In [1]: import numpy as np

In [2]: np.set_printoptions(suppress=True, linewidth=120)

In [3]: M2 = np.array([[0, 2, -1], [-3, 0, 3], [-1, 3, -3]])

In [4]: M2[-1] = M2[0]

In [5]: feats = M2 + 0.3 * np.eye(3)

In [6]: feats
Out[6]: 
array([[ 0.3,  2. , -1. ],
       [-3. ,  0.3,  3. ],
       [ 0. ,  2. , -0.7]])

In [7]: Q = feats.astype(float).copy()

In [8]: for j in range(3):
   ...:     Q[:, j] -= Q[:, :j] @ (Q[:, :j].T @ Q[:, j])
   ...:     Q[:, j] /= np.linalg.norm(Q[:, j])
   ...: 

In [9]: np.round(Q.T @ Q, 2) + 0
Out[9]: 
array([[1., 0., 0.],
       [0., 1., 0.],
       [0., 0., 1.]])

In [10]: np.round(Q.T @ feats, 2) + 0
Out[10]: 
array([[ 3.01, -0.1 , -3.08],
       [ 0.  ,  2.84, -0.99],
       [ 0.  ,  0.  ,  0.01]])

In [11]: M2 = np.array([[2, 0, -1], [1, -1, 2], [-2, -1, 2]])

In [12]: np.einsum("ij,ij->i", feats, feats)
Out[12]: array([ 5.09, 18.09,  4.49])

In [13]: np.round(feats @ M2, 2)
Out[13]: 
array([[  4.6,  -1. ,   1.7],
       [-11.7,  -3.3,   9.6],
       [  3.4,  -1.3,   2.6]])

In [14]: np.linalg.matrix_rank(feats @ M2)
Out[14]: np.int64(3)

In [15]: np.vstack([feats, M2.T]).shape
Out[15]: (6, 3)

In [16]: np.einsum("ij->j", feats)
Out[16]: array([-2.7,  4.3,  1.3])

In [17]: round(np.einsum("ij,ji->", feats, feats), 2)
Out[17]: np.float64(0.67)

In [18]: np.round(np.poly(feats), 2)
Out[18]: array([ 1.  ,  0.1 , -0.33,  0.06])

In [19]: np.round(np.linalg.det(2 * feats), 2), np.round(np.linalg.det(feats), 2)
Out[19]: (np.float64(-0.5), np.float64(-0.06))

In [20]: M2 = feats / np.linalg.norm(feats, axis=1, keepdims=True)

In [21]: C2 = M2 @ M2.T

In [22]: C2.round(2)
Out[22]: 
array([[ 1.  , -0.34,  0.98],
       [-0.34,  1.  , -0.17],
       [ 0.98, -0.17,  1.  ]])

In [23]: np.round(np.linalg.norm(M2, axis=1), 2)
Out[23]: array([1., 1., 1.])

In [24]: (np.abs(C2) > 0.9).astype(int)
Out[24]: 
array([[1, 0, 1],
       [0, 1, 0],
       [1, 0, 1]])

In [25]: round(np.degrees(np.arccos(np.clip(C2[0, 1], -1, 1))), 2)
Out[25]: np.float64(110.11)

In [26]: np.argwhere(np.triu(np.abs(C2) > 0.95, 1))
Out[26]: array([[0, 2]])

In [27]: C2[0].round(2)
Out[27]: array([ 1.  , -0.34,  0.98])

In [28]: mat = np.array([[-3, 1, 8, 9, -1, -3],
    ...:     [-3, -35, -6, 5, 6, -6],
    ...:     [2, 8, -59, 0, -7, -7],
    ...:     [3, -6, -3, 106, 4, 7],
    ...:     [-2, 4, -8, 8, 39, 2],
    ...:     [-3, -7, 8, -4, 3, -104]])

In [29]: left, sigma, Vh = np.linalg.svd(mat)

In [30]: np.argmax(sigma[:-1] / (sigma[1:] + 1e-6)) + 1
Out[30]: np.int64(5)

In [31]: M2 = left[:, :5] @ np.diag(sigma[:5]) @ Vh[:5]

In [32]: np.linalg.matrix_rank(M2)
Out[32]: np.int64(5)

In [33]: rng = np.random.default_rng(30307)

In [34]: lab = rng.permutation(6)

In [35]: M2 = mat[:, lab] * rng.choice([-1, 1], 6)

In [36]: M2
Out[36]: 
array([[  -1,   -3,   -3,   -1,    9,    8],
       [  35,   -6,   -3,    6,    5,   -6],
       [  -8,   -7,    2,   -7,    0,  -59],
       [   6,    7,    3,    4,  106,   -3],
       [  -4,    2,   -2,   39,    8,   -8],
       [   7, -104,   -3,    3,   -4,    8]])

In [37]: left, _, Vh = np.linalg.svd(mat.T @ M2)

In [38]: np.round(left @ Vh, 2) + 0
Out[38]: 
array([[ 0.,  0.,  1.,  0.,  0.,  0.],
       [-1.,  0.,  0.,  0.,  0.,  0.],
       [ 0.,  0.,  0.,  0.,  0.,  1.],
       [ 0.,  0.,  0.,  0.,  1.,  0.],
       [ 0.,  0.,  0.,  1.,  0.,  0.],
       [ 0.,  1.,  0.,  0.,  0.,  0.]])

In [39]: lab
Out[39]: array([1, 5, 0, 4, 3, 2])

In [40]: np.round(np.linalg.lstsq(mat, M2)[0], 2) + 0
Out[40]: 
array([[ 0.,  0.,  1.,  0.,  0.,  0.],
       [-1.,  0.,  0.,  0.,  0.,  0.],
       [ 0.,  0.,  0.,  0.,  0.,  1.],
       [ 0.,  0.,  0.,  0.,  1.,  0.],
       [ 0.,  0.,  0.,  1.,  0.,  0.],
       [ 0.,  1.,  0.,  0.,  0.,  0.]])
